>>> import numpy as np
>>> np.set_printoptions(precision=1, suppress=True, linewidth=140)
>>> X = np.load("data.npy")
>>> X
array([[7, 0, 0],
       [0, 8, 0],
       [0, 0, 5]])
>>> vals, vecs = np.linalg.eigvalsh(X)
Traceback (most recent call last):
  File "<python-input-4>", line 1, in <module>
    vals, vecs = np.linalg.eigvalsh(X)
    ^^^^^^^^^^
ValueError: too many values to unpack (expected 2)
>>> vals, vecs = np.linalg.eigh(X)
>>> np.abs(vecs[:, -1])
array([0., 1., 0.])
>>> np.abs(vecs[:, -1]).round(6).argmax()
np.int64(1)
>>> np.linalg.svd(X, compute_uv=False)
array([8., 7., 5.])
>>> (vals > 1e-8).sum(), (vals < -1e-8).sum()
(np.int64(3), np.int64(0))
>>> E = np.loadtxt("test0.csv", delimiter=",")
>>> E
array([[0., 0., 0., 0., 0.],
       [0., 0., 0., 0., 0.],
       [2., 2., 0., 0., 0.],
       [2., 2., 0., 0., 0.],
       [1., 1., 1., 1., 0.]])
>>> def softmax(z):
...     e = np.exp(z - z.max(axis=-1, keepdims=True))
...     return e / e.sum(axis=-1, keepdims=True)
... 
>>> softmax(E[2] + 4)
array([0.4, 0.4, 0.1, 0.1, 0.1])
>>> softmax(E).sum(axis=1)
array([1., 1., 1., 1., 1.])
>>> np.round(softmax(10 * E[2]), 1) + 0
array([0.5, 0.5, 0. , 0. , 0. ])
>>> S = E @ E.T / np.sqrt(5)
>>> softmax(S).round(6).argmax(axis=1)
array([0, 0, 2, 2, 2])
>>> arr = np.load("dump.npy")
>>> arr
array([[0, 1, 0, 1, 1],
       [1, 0, 1, 1, 0],
       [0, 1, 0, 0, 1],
       [1, 1, 0, 0, 1],
       [1, 0, 1, 1, 0]])
>>> U, sv, VT = np.linalg.svd(arr)
>>> vecs = VT[:(sv > 1e-8).sum()]
>>> rng = np.random.default_rng(459)
>>> x0 = arr[4] + 4 * arr[1] + rng.integers(2) * np.eye(5)[0]
>>> x0
array([5., 0., 5., 5., 0.])
>>> round(np.linalg.norm(x0 - vecs.T @ vecs @ x0), 1)
np.float64(0.0)
>>> print(np.diag(vecs.T @ vecs))
[1.  0.5 1.  1.  0.5]
>>> np.round(vecs.T @ vecs, 1) + 0
array([[1. , 0. , 0. , 0. , 0. ],
       [0. , 0.5, 0. , 0. , 0.5],
       [0. , 0. , 1. , 0. , 0. ],
       [0. , 0. , 0. , 1. , 0. ],
       [0. , 0.5, 0. , 0. , 0.5]])
>>> vals, vecs = np.linalg.eigh(arr)
>>> x0 = np.array([1, 2, 4, 0, 3])
>>> (np.sign(vecs[:, -1].round(6)) == np.sign(vecs[0, -1].round(6))).astype(int)
array([1, 1, 1, 1, 1])
>>> x0 @ arr @ x0
np.int64(50)
>>> np.round(np.linalg.eigvalsh(arr[1:, 1:]), 1) + 0
array([-2.,  0.,  0.,  2.])
>>> print(round(x0 @ arr @ x0 / (x0 @ x0), 1), np.round(vals[0], 1), round(vals[-1], 1))
1.7 -2.2 2.9
>>> vecs * np.maximum(vals, 0) @ vecs.T
array([[0.7, 0.6, 0.3, 0.7, 0.6],
       [0.6, 0.6, 0.4, 0.6, 0.6],
       [0.3, 0.4, 0.5, 0.3, 0.4],
       [0.7, 0.6, 0.3, 0.7, 0.6],
       [0.6, 0.6, 0.4, 0.6, 0.6]])
>>> x0 = np.array([1, 2, -1, 0, 1])
>>> h1 = np.maximum(arr @ x0, 0)
>>> np.maximum(arr @ (3 * x0), 0)
array([ 9,  0,  9, 12,  0])
>>> arr * (h1 > 1e-9)[:, None]
array([[0, 1, 0, 1, 1],
       [0, 0, 0, 0, 0],
       [0, 1, 0, 0, 1],
       [1, 1, 0, 0, 1],
       [0, 0, 0, 0, 0]])
>>> print(np.flatnonzero(h1 > 1e-9))
[0 2 3]
>>> np.maximum(arr @ x0, 0) - np.maximum(-arr @ x0, 0)
array([3, 0, 3, 4, 0])
>>> print(arr.T @ h1)
[ 4 10  0  3 10]
>>> data = np.array([[-2, -8, -4, -6, 4, 2],
...     [5, 20, 10, 15, -10, -5],
...     [3, 12, 6, 9, -6, -3],
...     [-5, -20, -10, -15, 10, 5],
...     [3, 12, 6, 9, -6, -3]])
>>> U, sv, VT = np.linalg.svd(data)
>>> vecs = VT[:(sv > 1e-8).sum()]
>>> x0 = data[1] + 3 * data[2] + rng.integers(2) * np.eye(6)[1]
>>> x0
array([ 14.,  57.,  28.,  42., -28., -14.])
>>> np.round(vecs.T @ vecs, 1) + 0
array([[ 0. ,  0.1,  0.1,  0.1, -0.1,  0. ],
       [ 0.1,  0.5,  0.2,  0.3, -0.2, -0.1],
       [ 0.1,  0.2,  0.1,  0.2, -0.1, -0.1],
       [ 0.1,  0.3,  0.2,  0.3, -0.2, -0.1],
       [-0.1, -0.2, -0.1, -0.2,  0.1,  0.1],
       [ 0. , -0.1, -0.1, -0.1,  0.1,  0. ]])
>>> np.round(np.diag(vecs.T @ vecs), 1) + 0
array([0. , 0.5, 0.1, 0.3, 0.1, 0. ])
>>> np.allclose(vecs.T @ vecs @ x0, x0)
False
>>> np.allclose(E @ E.T, E.T @ E)
False
>>> (E - E.T) / 2
array([[ 0. ,  0. , -1. , -1. , -0.5],
       [ 0. ,  0. , -1. , -1. , -0.5],
       [ 1. ,  1. ,  0. ,  0. , -0.5],
       [ 1. ,  1. ,  0. ,  0. , -0.5],
       [ 0.5,  0.5,  0.5,  0.5,  0. ]])
>>> (E + E.T) / 2
array([[0. , 0. , 1. , 1. , 0.5],
       [0. , 0. , 1. , 1. , 0.5],
       [1. , 1. , 0. , 0. , 0.5],
       [1. , 1. , 0. , 0. , 0.5],
       [0.5, 0.5, 0.5, 0.5, 0. ]])
>>> round(float(np.linalg.det(E)), 1)
0.0
>>> np.round(np.linalg.det(2 * arr), 1), round(np.linalg.det(arr), 1)
(np.float64(0.0), np.float64(0.0))
>>> np.einsum("ij,ji->", arr, arr)
np.int64(14)
>>> np.round(np.linalg.eigvals(arr).sum().real, 1)
np.float64(0.0)
>>> print(np.round(np.linalg.det(arr.T), 1))
0.0
>>> np.round(np.linalg.eigvals(arr), 1) + 0
array([ 2.9, -2.2, -1. ,  0.3,  0. ])
>>> r0 = np.array([1, 0, 1])
>>> np.polyval(r0, data[2])
array([ 10, 145,  37,  82,  37,  10])
>>> np.correlate(data[2], data[3], "full")
array([  15,   90,  105, -105, -210, -525, -210, -105,  105,   90,   15])
>>> M = np.loadtxt("case5.csv", delimiter=",")
>>> M
array([[141.2,  -0.2,  39.1, -58.3],
       [138.8,   1.8,  39.2, -59.4],
       [141.1,   0.1,  41.3, -57.7],
       [141.5,  -0.7,  40. , -61.4],
       [139.7,   1. ,  39.2, -59.4],
       [139.4,   2.5,  38.9, -58.9],
       [139.5,  -0.3,  40.2, -59.5],
       [138.6,   0.4,  41. , -59.5],
       [139.7,   0. ,  41.3, -61.7],
       [139.5,  -0.1,  39.8, -59.6],
       [140. ,   1.5,  40.9, -61. ],
       [139.9,  -1.1,  39.1, -60.5],
       [139.6,   0.6,  40.5, -59.2],
       [139.6,   0.2,  40.9, -61.4],
       [139.2,   0.5,  39.9, -60.3],
       [142.1,  -0.8,  40.4, -61.4],
       [139.6,  -1.4,  38.4, -60. ]])
>>> U, sv, VT = np.linalg.svd(M)
>>> print(np.argmax(sv[:-1] / (sv[1:] + 1e-6)) + 1)
1
>>> B = U[:, :1] @ np.diag(sv[:1]) @ VT[:1]
>>> round(float(np.linalg.norm(M - B) / np.linalg.norm(M)), 1)
0.0
>>> print(round(float(np.abs(M - B).max()), 1))
2.4
>>> J = np.load("sample16.npy")
>>> J
array([[ 0,  0,  0,  0,  0,  0],
       [ 0,  0,  0,  0,  0,  0],
       [ 7, -3,  9,  7,  8, -2],
       [ 7, -3,  9,  7,  8, -2]])
>>> r0 = np.array([4, 0, 4])
>>> print(np.cross(J[2, :3], J[1, :3]))
[0 0 0]
>>> np.array([np.convolve(row, r0, "same") for row in J])
array([[  0,   0,   0,   0,   0,   0],
       [  0,   0,   0,   0,   0,   0],
       [-12,  64,  16,  68,  20,  32],
       [-12,  64,  16,  68,  20,  32]])
>>> [round(float(x), 1) for x in np.linalg.svd(J, compute_uv=False)[:3]]
[22.6, 0.0, 0.0]
>>> np.unique(J.round(6), axis=0).shape
(2, 6)
>>> round(float(np.trace(np.linalg.pinv(J) @ J)), 1)
1.0
>>> np.linalg.lstsq(J[:-1].T, J[-1])[2]
np.int32(1)
>>> J @ np.linalg.pinv(J) @ J
array([[ 0.,  0.,  0.,  0.,  0.,  0.],
       [ 0.,  0.,  0.,  0.,  0.,  0.],
       [ 7., -3.,  9.,  7.,  8., -2.],
       [ 7., -3.,  9.,  7.,  8., -2.]])
>>> np.abs(np.diag(np.linalg.qr(J)[1])) > 1e-9
array([ True, False, False, False])
>>> rank = np.linalg.matrix_rank(J)
>>> rank
np.int64(1)
>>> null = np.linalg.svd(J)[2][rank:].T
>>> [int(np.linalg.matrix_rank(J[:, :j + 1])) for j in range(6)]
[1, 1, 1, 1, 1, 1]
>>> np.allclose(J @ null, 0)
True
>>> np.round(null @ null.T, 1) + 0
array([[ 0.8,  0.1, -0.2, -0.2, -0.2,  0.1],
       [ 0.1,  1. ,  0.1,  0.1,  0.1,  0. ],
       [-0.2,  0.1,  0.7, -0.2, -0.3,  0.1],
       [-0.2,  0.1, -0.2,  0.8, -0.2,  0.1],
       [-0.2,  0.1, -0.3, -0.2,  0.8,  0.1],
       [ 0.1,  0. ,  0.1,  0.1,  0.1,  1. ]])
>>> print(np.round(J @ null, 1) + 0)
[[0. 0. 0. 0. 0.]
 [0. 0. 0. 0. 0.]
 [0. 0. 0. 0. 0.]
 [0. 0. 0. 0. 0.]]
>>> np.linalg.matrix_rank(J.T @ J), np.linalg.matrix_rank(J @ J.T)
(np.int64(1), np.int64(1))
>>> [int(np.linalg.matrix_rank(np.delete(J, i, axis=0))) for i in range(4)]
[1, 1, 1, 1]
>>> x0 = np.array([2, -2, 0, -2, 2, -1])
>>> h1 = np.maximum(J @ x0, 0)
>>> J.T @ h1
array([ 336, -144,  432,  336,  384,  -96])
>>> np.maximum(J @ x0, 0) - np.maximum(-J @ x0, 0)
array([ 0,  0, 24, 24])
>>> np.tanh(J @ x0)
array([0., 0., 1., 1.])
>>> np.maximum(J @ (3 * x0), 0)
array([ 0,  0, 72, 72])
>>> W0 = np.load("block14.npy")
>>> W0
array([[ 1. ,  0. ,  0. ],
       [ 0. ,  0.8, -0.6],
       [ 0. ,  0.6,  0.8]])
>>> O = W0.astype(float).copy()
>>> for j in range(3):
...     O[:, j] -= O[:, :j] @ (O[:, :j].T @ O[:, j])
...     O[:, j] /= np.linalg.norm(O[:, j])
... 
>>> O
array([[ 1. ,  0. ,  0. ],
       [ 0. ,  0.8, -0.6],
       [ 0. ,  0.6,  0.8]])
>>> np.round(O.T @ O, 1) + 0
array([[1., 0., 0.],
       [0., 1., 0.],
       [0., 0., 1.]])
>>> print(np.round(O.T @ W0, 1) + 0)
[[1. 0. 0.]
 [0. 1. 0.]
 [0. 0. 1.]]
>>> F = np.load("x.npy")
>>> F
array([[ 0,  1,  0,  3],
       [-1,  0,  3, -4],
       [ 0, -3,  0, -3],
       [-3,  4,  3,  0]])
>>> U, sv, VT = np.linalg.svd(E)
>>> np.argmax(sv[:-1] / (sv[1:] + 1e-6)) + 1
np.int64(2)
>>> B = U[:, :2] @ np.diag(sv[:2]) @ VT[:2]
>>> np.round(np.linalg.norm(E - B, 2), 1), round(float(sv[2]), 1)
(np.float64(0.0), 0.0)
>>> print(np.linalg.matrix_rank(E, rtol=0.05))
2
>>> B = F + rng.integers(-2, 3, (4, 2)) @ rng.integers(-2, 3, (2, 4))
>>> B
array([[ 0, -1,  2,  7],
       [-1,  1, -1, -3],
       [ 0, -2, -4, -2],
       [-3,  6, -3,  0]])
>>> np.linalg.matrix_rank(B - F, tol=1e-8)
np.int64(2)
>>> np.round(np.linalg.svd(B - F, compute_uv=False), 1) + 0
array([9. , 4.4, 0. , 0. ])
>>> B = np.array([[1, 0], [0, 4], [3, 2], [5, 1]])
>>> np.vstack([F, B.T]).shape
(6, 4)
>>> np.einsum("ij,ij->i", F, F)
array([10, 26, 18, 34])
>>> print(np.einsum("ik,kj->ij", F, B))
[[ 15   7]
 [-12   2]
 [-15 -15]
 [  6  22]]
>>> np.einsum("ij->j", F)
array([-4,  2,  6, -4])
>>> print(np.linalg.matrix_rank(F @ B))
2
>>> x0 = np.array([-4, -1, 5, -2])
>>> y = F @ x0
>>> y
array([-7, 27,  9, 23])
>>> np.linalg.solve(F, y + F[:, 3])
array([-4., -1.,  5., -1.])
>>> np.linalg.solve(F, 3 * y)
array([-12.,  -3.,  15.,  -6.])
